% ipython --no-banner

In [1]: import numpy as np

In [2]: np.set_printoptions(precision=2, suppress=True, linewidth=100)

In [3]: def rnd(a):
   ...:     return np.round(a, 2) + 0
   ...: 

In [4]: arr = np.loadtxt("m.csv", delimiter=",")

In [5]: rnd(arr)
Out[5]: 
array([[ 4.25,  1.68, -0.05,  2.13,  0.58,  0.45, -0.18, -0.38, -0.77],
       [ 1.68,  3.4 ,  0.94,  1.1 ,  1.42,  0.22,  0.52,  0.62,  0.19],
       [-0.05,  0.94,  4.68, -0.27,  0.05, -1.54, -0.31,  1.49, -0.3 ],
       [ 2.13,  1.1 , -0.27,  2.48,  1.52, -0.24,  0.6 ,  0.18, -0.06],
       [ 0.58,  1.42,  0.05,  1.52,  4.13,  1.56,  1.41,  1.76, -0.15],
       [ 0.45,  0.22, -1.54, -0.24,  1.56,  2.42,  1.17,  0.85, -0.24],
       [-0.18,  0.52, -0.31,  0.6 ,  1.41,  1.17,  2.7 ,  2.08,  0.47],
       [-0.38,  0.62,  1.49,  0.18,  1.76,  0.85,  2.08,  2.48,  0.12],
       [-0.77,  0.19, -0.3 , -0.06, -0.15, -0.24,  0.47,  0.12,  0.46]])

In [6]: # rows and columns are dependent

In [7]: U, sig, vt = np.linalg.svd(arr)

In [8]: rnd(sig)
Out[8]: array([9., 6., 6., 2., 2., 2., 0., 0., 0.])

In [9]: np.argmax(sig[:-1] / (sig[1:] + 1e-6)) + 1
Out[9]: np.int64(6)

In [10]: other = U[:, :6] @ np.diag(sig[:6]) @ vt[:6]

In [11]: rnd(other)
Out[11]: 
array([[ 4.25,  1.68, -0.05,  2.13,  0.58,  0.45, -0.18, -0.38, -0.77],
       [ 1.68,  3.4 ,  0.94,  1.1 ,  1.42,  0.22,  0.52,  0.62,  0.19],
       [-0.05,  0.94,  4.68, -0.27,  0.05, -1.54, -0.31,  1.49, -0.3 ],
       [ 2.13,  1.1 , -0.27,  2.48,  1.52, -0.24,  0.6 ,  0.18, -0.06],
       [ 0.58,  1.42,  0.05,  1.52,  4.13,  1.56,  1.41,  1.76, -0.15],
       [ 0.45,  0.22, -1.54, -0.24,  1.56,  2.42,  1.17,  0.85, -0.24],
       [-0.18,  0.52, -0.31,  0.6 ,  1.41,  1.17,  2.7 ,  2.08,  0.47],
       [-0.38,  0.62,  1.49,  0.18,  1.76,  0.85,  2.08,  2.48,  0.12],
       [-0.77,  0.19, -0.3 , -0.06, -0.15, -0.24,  0.47,  0.12,  0.46]])

In [12]: np.linalg.matrix_rank(arr, rtol=0.05)
Out[12]: np.int64(6)

In [13]: rnd(np.abs(arr - other).max())
Out[13]: np.float64(0.0)

In [14]: np.linalg.matrix_rank(other)
Out[14]: np.int64(6)

In [15]: rnd(np.linalg.norm(arr - other) / np.linalg.norm(arr))
Out[15]: np.float64(0.0)

In [16]: ev, V = np.linalg.eigh(other)

In [17]: x0 = np.array([3, 0, 1, 3, 3, 1, 3, 0, 1])

In [18]: (np.sign(V[:, -1].round(6)) == np.sign(V[0, -1].round(6))).astype(int)
Out[18]: array([1, 1, 1, 1, 1, 1, 1, 1, 0])

In [19]: rnd(np.abs(other).sum(axis=1).max()), rnd(np.abs(ev).max())
Out[19]: (np.float64(12.57), np.float64(9.0))

In [20]: rnd(V * np.abs(ev) @ V.T)
Out[20]: 
array([[ 4.25,  1.68, -0.05,  2.13,  0.58,  0.45, -0.18, -0.38, -0.77],
       [ 1.68,  3.4 ,  0.94,  1.1 ,  1.42,  0.22,  0.52,  0.62,  0.19],
       [-0.05,  0.94,  4.68, -0.27,  0.05, -1.54, -0.31,  1.49, -0.3 ],
       [ 2.13,  1.1 , -0.27,  2.48,  1.52, -0.24,  0.6 ,  0.18, -0.06],
       [ 0.58,  1.42,  0.05,  1.52,  4.13,  1.56,  1.41,  1.76, -0.15],
       [ 0.45,  0.22, -1.54, -0.24,  1.56,  2.42,  1.17,  0.85, -0.24],
       [-0.18,  0.52, -0.31,  0.6 ,  1.41,  1.17,  2.7 ,  2.08,  0.47],
       [-0.38,  0.62,  1.49,  0.18,  1.76,  0.85,  2.08,  2.48,  0.12],
       [-0.77,  0.19, -0.3 , -0.06, -0.15, -0.24,  0.47,  0.12,  0.46]])

In [21]: A = np.load("x.npy")

In [22]: A
Out[22]: 
array([[ 1, -1,  2,  2, -2, -1, -2,  0, -1,  1,  2,  2,  0],
       [ 0, -2, -1, -1,  0, -2,  1, -1,  1,  1,  2, -1,  1],
       [-2,  1,  1,  2,  2,  1, -2,  1,  1, -1,  0,  2,  2],
       [ 0, -1,  1,  0, -2, -2, -1, -1,  2, -2,  0,  1, -2],
       [ 1,  2, -2, -2, -2,  2,  0,  2, -2, -2, -2,  1,  2],
       [ 1,  1,  0,  2,  0, -2, -2, -1,  0,  0,  2,  0, -1],
       [-1,  1,  1,  1,  2,  2,  0, -2,  1, -1,  1, -2,  1]])

In [23]: x0 = np.array([-8, -9, 3, -1, 2, -1, 2, -4, -3, 1, -3, 7, -8])

In [24]: h = np.maximum(A @ x0, 0)

In [25]: np.maximum(A @ (3 * x0), 0)
Out[25]: array([30,  3,  0, 81,  0,  0,  0])

In [26]: rnd(np.tanh(A @ x0))
Out[26]: array([ 1.  ,  0.76, -1.  ,  1.  , -1.  , -1.  , -1.  ])

In [27]: A * (h > 1e-9)[:, None]
Out[27]: 
array([[ 1, -1,  2,  2, -2, -1, -2,  0, -1,  1,  2,  2,  0],
       [ 0, -2, -1, -1,  0, -2,  1, -1,  1,  1,  2, -1,  1],
       [ 0,  0,  0,  0,  0,  0,  0,  0,  0,  0,  0,  0,  0],
       [ 0, -1,  1,  0, -2, -2, -1, -1,  2, -2,  0,  1, -2],
       [ 0,  0,  0,  0,  0,  0,  0,  0,  0,  0,  0,  0,  0],
       [ 0,  0,  0,  0,  0,  0,  0,  0,  0,  0,  0,  0,  0],
       [ 0,  0,  0,  0,  0,  0,  0,  0,  0,  0,  0,  0,  0]])

In [28]: def softmax(z):
    ...:     e = np.exp(z - z.max(axis=-1, keepdims=True))
    ...:     return e / e.sum(axis=-1, keepdims=True)
    ...: 

In [29]: rnd(softmax(A).sum(axis=1))
Out[29]: array([1., 1., 1., 1., 1., 1., 1.])

In [30]: rnd(softmax(10 * A[5]))
Out[30]: array([0. , 0. , 0. , 0.5, 0. , 0. , 0. , 0. , 0. , 0. , 0.5, 0. , 0. ])

In [31]: S = A @ A.T / np.sqrt(13)

In [32]: rnd(softmax(S))
Out[32]: 
array([[0.98, 0.  , 0.  , 0.  , 0.  , 0.02, 0.  ],
       [0.  , 0.98, 0.  , 0.01, 0.  , 0.01, 0.  ],
       [0.  , 0.  , 0.99, 0.  , 0.  , 0.  , 0.  ],
       [0.01, 0.  , 0.  , 0.98, 0.  , 0.01, 0.  ],
       [0.  , 0.  , 0.  , 0.  , 1.  , 0.  , 0.  ],
       [0.15, 0.01, 0.01, 0.03, 0.  , 0.8 , 0.  ],
       [0.  , 0.  , 0.02, 0.  , 0.  , 0.  , 0.98]])
